% python3 -q
>>> import numpy as np
>>> np.set_printoptions(suppress=True, linewidth=160)
>>> O, _ = np.linalg.qr(np.array([[-1.3, -0.4, -1.1, 0.8, 0.0],
...     [1.2, 1.4, 0.5, 0.3, 0.3],
...     [1.2, -1.6, -0.8, 0.2, -1.0],
...     [0.3, 0.8, 2.0, -0.1, 1.4],
...     [-1.2, 0.3, -0.5, 2.8, -0.8]]))
>>> vecs, _ = np.linalg.qr(np.array([[-2.0, -1.0, -1.7, 0.9, -0.6, 0.3, 0.1],
...     [-0.4, 1.4, 1.1, -0.9, 1.0, -0.3, 0.1],
...     [-1.1, 0.5, -0.8, -0.7, 0.6, -0.1, -0.5],
...     [-2.3, -2.5, -0.2, 0.0, -0.6, -1.0, 0.5],
...     [-0.1, 0.8, -0.6, -0.7, -0.2, -1.6, -0.9],
...     [0.2, -0.5, -1.0, -0.7, 0.4, 0.1, 1.2],
...     [1.3, -0.3, 1.0, 0.5, 1.1, -0.3, -0.6]]))
>>> sigma = 20 * 0.5 ** np.arange(5)
>>> X = O[:, :5] * sigma @ vecs[:5]
>>> X.round(4)
array([[ 6.0449, -0.1916,  5.364 , -5.7854, -2.8356, -1.7917, -2.3252],
       [-3.7081,  4.4423, -6.5063,  7.3485,  0.0652,  1.0375,  2.423 ],
       [-5.4442, -4.4294, -0.1676,  4.8122,  4.755 ,  0.081 ,  7.0824],
       [-1.714 ,  0.2654, -3.6421,  1.4881,  1.7798, -0.3672, -3.4965],
       [ 7.25  , -0.029 ,  2.1153, -4.4715, -3.4663, -0.8237, -3.4064]])
>>> x0 = np.array([0, 0, 1, 0, 1, 1, 3])
>>> np.round(X @ (2 * x0), 4)
array([-12.4779,   3.7307,  51.8312, -25.4376, -24.788 ])
>>> np.sign((X @ x0).round(6))
array([-1.,  1.,  1., -1., -1.])
>>> np.linalg.norm(X @ x0) <= np.linalg.norm(X, 2) * np.linalg.norm(x0) + 1e-9
np.True_
>>> np.round(X * x0, 4)
array([[  0.    ,  -0.    ,   5.364 ,  -0.    ,  -2.8356,  -1.7917,  -6.9757],
       [ -0.    ,   0.    ,  -6.5063,   0.    ,   0.0652,   1.0375,   7.269 ],
       [ -0.    ,  -0.    ,  -0.1676,   0.    ,   4.755 ,   0.081 ,  21.2472],
       [ -0.    ,   0.    ,  -3.6421,   0.    ,   1.7798,  -0.3672, -10.4894],
       [  0.    ,  -0.    ,   2.1153,  -0.    ,  -3.4663,  -0.8237, -10.2192]])
>>> np.round(X @ np.ones(7), 4)
array([-1.5206,  5.1021,  6.6895, -5.6864, -2.8317])
>>> np.round((X * x0).sum(axis=1), 4)
array([ -6.2389,   1.8653,  25.9156, -12.7188, -12.394 ])
>>> w1 = np.array([[0, -1, -2, 0, -2, 1],
...     [-2, -2, 2, -2, 1, 2],
...     [-2, 2, 2, -2, 2, 2],
...     [-2, -2, 2, 0, -1, -2],
...     [-2, 0, 0, 0, 1, 2],
...     [-2, -2, -1, 0, -1, 0],
...     [1, -1, 2, -1, 2, -2]])
>>> beta = np.array([0, 2, 2, 3, 1, 1])
>>> act = np.maximum(X @ w1 + beta, 0)
>>> (act > 0).mean(axis=0)
array([0.4, 0.4, 0.4, 0.8, 0.2, 0.6])
>>> (act > 0).astype(int)
array([[1, 1, 0, 0, 0, 1],
       [0, 0, 1, 1, 0, 0],
       [0, 0, 1, 1, 1, 0],
       [0, 0, 0, 1, 0, 1],
       [1, 1, 0, 1, 0, 1]])
>>> basis = np.array([[-1, 7, 2],
...     [7, 3, -5],
...     [7, -8, 4],
...     [1, -4, -6],
...     [-1, 0, 7],
...     [-7, 3, -5]])
>>> w1 @ basis
array([[-26,  16, -22],
       [-15, -22,  23],
       [ 12, -10,  10],
       [ 17, -42,  17],
       [-13,  -8,  -7],
       [-18, -12,  -5],
       [ 17, -14,  45]])
>>> (act @ basis).round(6).argmax(axis=1)
array([1, 0, 2, 0, 1])
>>> arr = np.array([[1, -1, -1, -2, 2, -2],
...     [-1, 9, -1, 2, 0, -2],
...     [-1, -1, 7, -3, -3, 6],
...     [-2, 2, -3, 14, -3, 2],
...     [2, 0, -3, -3, 10, -4],
...     [-2, -2, 6, 2, -4, 8]])
>>> arr
array([[ 1, -1, -1, -2,  2, -2],
       [-1,  9, -1,  2,  0, -2],
       [-1, -1,  7, -3, -3,  6],
       [-2,  2, -3, 14, -3,  2],
       [ 2,  0, -3, -3, 10, -4],
       [-2, -2,  6,  2, -4,  8]])
>>> # symmetric, so the eigenvalues are real
>>> vals, vecs = np.linalg.eigh(arr)
>>> x0 = np.array([1, -2, 0, -1, 3, 2])
>>> np.round(vecs * np.maximum(vals, 0) @ vecs.T, 4) + 0
array([[ 1., -1., -1., -2.,  2., -2.],
       [-1.,  9., -1.,  2.,  0., -2.],
       [-1., -1.,  7., -3., -3.,  6.],
       [-2.,  2., -3., 14., -3.,  2.],
       [ 2.,  0., -3., -3., 10., -4.],
       [-2., -2.,  6.,  2., -4.,  8.]])
>>> np.round(np.linalg.eigvalsh(arr[1:, 1:]), 4)
array([ 0.3779,  5.4997,  8.236 , 16.0391, 17.8473])
>>> J = np.loadtxt("run0.csv", delimiter=",")
>>> J
array([[-1.,  0.,  0.,  0.],
       [ 0.,  0., -1.,  0.],
       [ 0.,  1., -2., -1.],
       [ 0.,  1., -1., -1.]])
>>> # looks like rank 3
>>> np.unique(J.round(6), axis=0).shape
(4, 4)
>>> np.round(J @ np.linalg.pinv(J) @ J, 4) + 0
array([[-1.,  0.,  0.,  0.],
       [ 0.,  0., -1.,  0.],
       [ 0.,  1., -2., -1.],
       [ 0.,  1., -1., -1.]])
>>> np.abs(np.diag(np.linalg.qr(J)[1])) > 1e-9
array([ True,  True,  True, False])
>>> E = np.array([[1.0, 1.0, 2.0, 0.0, 0.0, 1.0, -2.0],
...     [1.0, 2.0, 2.0, 1.0, 0.0, -1.0, -1.0],
...     [2.0, 0.0, 1.0, 2.0, -1.0, -2.0, 2.0],
...     [1.0, 0.0, 1.0, 0.0, 1.0, 0.0, 1.0],
...     [0.0, 0.0, 0.0, 0.0, 0.0, 1.0, 2.0],
...     [0.0, 0.0, 0.0, 0.0, 1.0, 1.0, 2.0],
...     [0.0, 0.0, 0.0, 0.0, 1.0, 2.0, 0.0]])
>>> E
array([[ 1.,  1.,  2.,  0.,  0.,  1., -2.],
       [ 1.,  2.,  2.,  1.,  0., -1., -1.],
       [ 2.,  0.,  1.,  2., -1., -2.,  2.],
       [ 1.,  0.,  1.,  0.,  1.,  0.,  1.],
       [ 0.,  0.,  0.,  0.,  0.,  1.,  2.],
       [ 0.,  0.,  0.,  0.,  1.,  1.,  2.],
       [ 0.,  0.,  0.,  0.,  1.,  2.,  0.]])
>>> x0 = np.array([2, -2, 2, 1, 0, -2, -2])
>>> rhs = E @ x0
>>> beta, lr = np.zeros(7), 1 / np.linalg.norm(E, 2) ** 2
>>> for i in range(60):
...     beta -= lr * E.T @ (E @ beta - rhs)
...     if i % 10 == 0: print(i, round(np.linalg.norm(E @ beta - rhs), 4))
... 
0 4.0105
10 1.9694
20 1.1127
30 0.6351
40 0.3678
50 0.2183
>>> beta.round(4)
array([ 2.6322, -1.462 ,  1.4121,  0.6041, -0.1276, -1.9501, -1.9707])
>>> O, r_ = np.linalg.qr(E)
>>> O.shape, r_.shape
((7, 7), (7, 7))
>>> np.round(O @ r_, 4) + 0
array([[ 1.,  1.,  2.,  0.,  0.,  1., -2.],
       [ 1.,  2.,  2.,  1.,  0., -1., -1.],
       [ 2.,  0.,  1.,  2., -1., -2.,  2.],
       [ 1.,  0.,  1.,  0.,  1.,  0.,  1.],
       [ 0.,  0.,  0.,  0.,  0.,  1.,  2.],
       [ 0.,  0.,  0.,  0.,  1.,  1.,  2.],
       [ 0.,  0.,  0.,  0.,  1.,  2.,  0.]])
